>>> import numpy as np
>>> from numpy import linalg as LA
>>> np.set_printoptions(suppress=True, linewidth=160)
>>> tidy = lambda a: np.round(a, 2) + 0
>>> M2 = np.array([[4, 8, 0]])
>>> M = np.block([[np.zeros((1, 1)), M2], [M2.T, np.zeros((3, 3))]])
>>> M
array([[0., 4., 8., 0.],
       [4., 0., 0., 0.],
       [8., 0., 0., 0.],
       [0., 0., 0., 0.]])
>>> rk = LA.matrix_rank(M)
>>> print(rk)
2
>>> N = LA.svd(M)[2][rk:].T
>>> print(M @ N)
[[0. 0.]
 [0. 0.]
 [0. 0.]
 [0. 0.]]
>>> tidy(N @ N.T)
array([[ 0. ,  0. ,  0. ,  0. ],
       [ 0. ,  0.8, -0.4,  0. ],
       [ 0. , -0.4,  0.2,  0. ],
       [ 0. ,  0. ,  0. ,  1. ]])
>>> print(N.shape)
(4, 2)
>>> [int(LA.matrix_rank(np.delete(M, i, axis=0))) for i in range(4)]
[1, 2, 2, 2]
>>> np.allclose(M @ N, 0)
True
>>> LA.matrix_rank(M.T @ M), LA.matrix_rank(M @ M.T)
(np.int64(2), np.int64(2))
>>> evals, V = LA.eigh(M)
>>> tidy(LA.eigvalsh(M + -3 * np.eye(4)))
array([-11.94,  -3.  ,  -3.  ,   5.94])
>>> evals.sum(), np.trace(M)
(np.float64(0.0), np.float64(0.0))
>>> print(np.abs(V[:, -1]).round(6).argmax())
0
>>> m1 = np.load("a.npy")
>>> m1
array([[-1.8, -0.5,  0.7, -0.7, -0.7],
       [ 1.2,  0. ,  0.8, -0.2, -1. ],
       [ 1.2, -0.5,  0.9, -0.4,  0.8],
       [-0.9, -0.2, -0.7,  0.6, -0.9],
       [-0.9,  1. , -0.4, -0.6, -0.3],
       [ 3.9, -0.3, -0.3,  1.1,  0.1]])
>>> proj = m1 @ LA.solve(m1.T @ m1, m1.T)
>>> np.allclose(proj @ proj, proj)
True
>>> np.trace(proj)
np.float64(5.0)
>>> feats = np.load("dump.npy")
>>> feats
array([[-1, -2, -4,  2,  1,  1],
       [ 0,  2,  4,  5, -3,  3],
       [ 0,  0,  3,  4, -4, -4],
       [ 0,  0,  0, -3,  2, -4],
       [ 0,  0,  0,  0, -4, -4],
       [ 0,  0,  0,  0,  0,  3]])
>>> # triangular: eigenvalues sit on the diagonal
>>> rng = np.random.default_rng(872684)
>>> labels = rng.permutation(6)
>>> labels
array([0, 5, 1, 3, 4, 2])
>>> M2 = feats[labels][:, labels]
>>> np.trace(M2)
np.int64(0)
>>> np.allclose(M2, feats)
False
>>> np.diff(feats, axis=0)
array([[ 1,  4,  8,  3, -4,  2],
       [ 0, -2, -1, -1, -1, -7],
       [ 0,  0, -3, -7,  6,  0],
       [ 0,  0,  0,  3, -6,  0],
       [ 0,  0,  0,  0,  4,  7]])
>>> LA.matrix_rank(feats)
np.int64(6)
>>> feats.sum(axis=1)
array([-3, 11, -1, -5, -8,  3])
>>> np.count_nonzero(feats)
np.int64(21)
>>> np.unravel_index(np.abs(feats).argmax(), feats.shape)
(np.int64(1), np.int64(3))
>>> print(tidy(feats.mean(axis=0)))
[-0.17  0.    0.5   1.33 -1.33 -0.83]
>>> print(feats.sum(axis=0))
[-1  0  3  8 -8 -5]
>>> tidy(LA.svd(feats, compute_uv=False))
array([10.43,  8.62,  5.11,  2.65,  0.73,  0.24])
>>> feats.shape
(6, 6)
>>> vec = np.array([2, -3, 2, 5, -2, 2])
>>> (feats @ vec).argmax()
np.int64(1)
>>> print(feats @ (2 * vec))
[ 12  78  52 -54   0  12]
>>> feats @ np.eye(6)[1]
array([-2.,  2.,  0.,  0.,  0.,  0.])
>>> print(np.allclose(feats, feats.T))
False
>>> (feats - feats.T) / 2
array([[ 0. , -1. , -2. ,  1. ,  0.5,  0.5],
       [ 1. ,  0. ,  2. ,  2.5, -1.5,  1.5],
       [ 2. , -2. ,  0. ,  2. , -2. , -2. ],
       [-1. , -2.5, -2. ,  0. ,  1. , -2. ],
       [-0.5,  1.5,  2. , -1. ,  0. , -2. ],
       [-0.5, -1.5,  2. ,  2. ,  2. ,  0. ]])
>>> tidy(np.sort(np.abs(LA.eigvals(feats))))
array([1., 2., 3., 3., 3., 4.])
>>> tidy(np.abs(LA.eigvals(feats)).max())
np.float64(4.0)
>>> X = np.load("block10.npy")
>>> X
array([[0., 0., 0., 2.],
       [0., 0., 2., 2.],
       [0., 2., 0., 0.],
       [2., 2., 0., 0.]])
>>> evals, V = LA.eig(X)
>>> tidy(np.sort(LA.eigvals(LA.inv(X))))
array([-0.81, -0.31,  0.31,  0.81])
>>> tidy(X @ V[:, 0] - evals[0] * V[:, 0])
array([0., 0., 0., 0.])
>>> tidy(np.sort(LA.eigvals(X @ X)))
array([ 1.53,  1.53, 10.47, 10.47])
>>> tidy(np.prod(evals))
np.float64(16.0)
>>> M2 = X + rng.integers(-2, 3, (4, 2)) @ rng.integers(-2, 3, (2, 4))
>>> M2
array([[-3.,  2.,  0.,  5.],
       [-3.,  2.,  2.,  5.],
       [-2., -2.,  4.,  2.],
       [-1.,  4.,  0.,  3.]])
>>> tidy(LA.svd(M2 - X, compute_uv=False))
array([8.23, 6.19, 0.  , 0.  ])
>>> np.abs(M2 - X).sum(axis=1)
array([ 8.,  8., 12.,  8.])
>>> r0, v = M2[3], M2[2]
>>> r0 @ v
np.float64(0.0)
>>> r0 @ r0
np.float64(26.0)
>>> pr = (r0 @ v) / (r0 @ r0) * r0
>>> v - pr
array([-2., -2.,  4.,  2.])
>>> pr
array([-0.,  0.,  0.,  0.])
>>> LA.matrix_rank(np.outer(r0, v))
np.int64(1)
>>> np.outer(r0, v)
array([[ 2.,  2., -4., -2.],
       [-8., -8., 16.,  8.],
       [-0., -0.,  0.,  0.],
       [-6., -6., 12.,  6.]])
>>> (v - pr) @ r0
np.float64(0.0)
>>> labels = rng.permutation(4)
>>> labels
array([2, 3, 0, 1])
>>> M2 = X[labels][:, labels]
>>> print(np.diag(M2))
[0. 0. 0. 0.]
>>> np.allclose(M2, X)
True
>>> np.trace(M2)
np.float64(0.0)
>>> print(M2)
[[0. 0. 0. 2.]
 [0. 0. 2. 2.]
 [0. 2. 0. 0.]
 [2. 2. 0. 0.]]
>>> F = np.array([[5, -4, 3], [-4, 5, 0], [3, 0, 5]])
>>> F
array([[ 5, -4,  3],
       [-4,  5,  0],
       [ 3,  0,  5]])
>>> # symmetric, so the eigenvalues are real
>>> def softmax(z):
...     e = np.exp(z - z.max(axis=-1, keepdims=True))
...     return e / e.sum(axis=-1, keepdims=True)
... 
>>> tidy(softmax(10 * F[2]))
array([0., 0., 1.])
>>> att = F @ F.T / np.sqrt(3)
>>> print(softmax(att).round(6).argmax(axis=1))
[0 1 2]
>>> tidy(softmax(att))
array([[1.  , 0.  , 0.  ],
       [0.  , 1.  , 0.  ],
       [0.09, 0.  , 0.91]])
>>> tidy(softmax(att + np.triu(np.full(att.shape, -np.inf), 1)))
array([[1.  , 0.  , 0.  ],
       [0.  , 1.  , 0.  ],
       [0.09, 0.  , 0.91]])
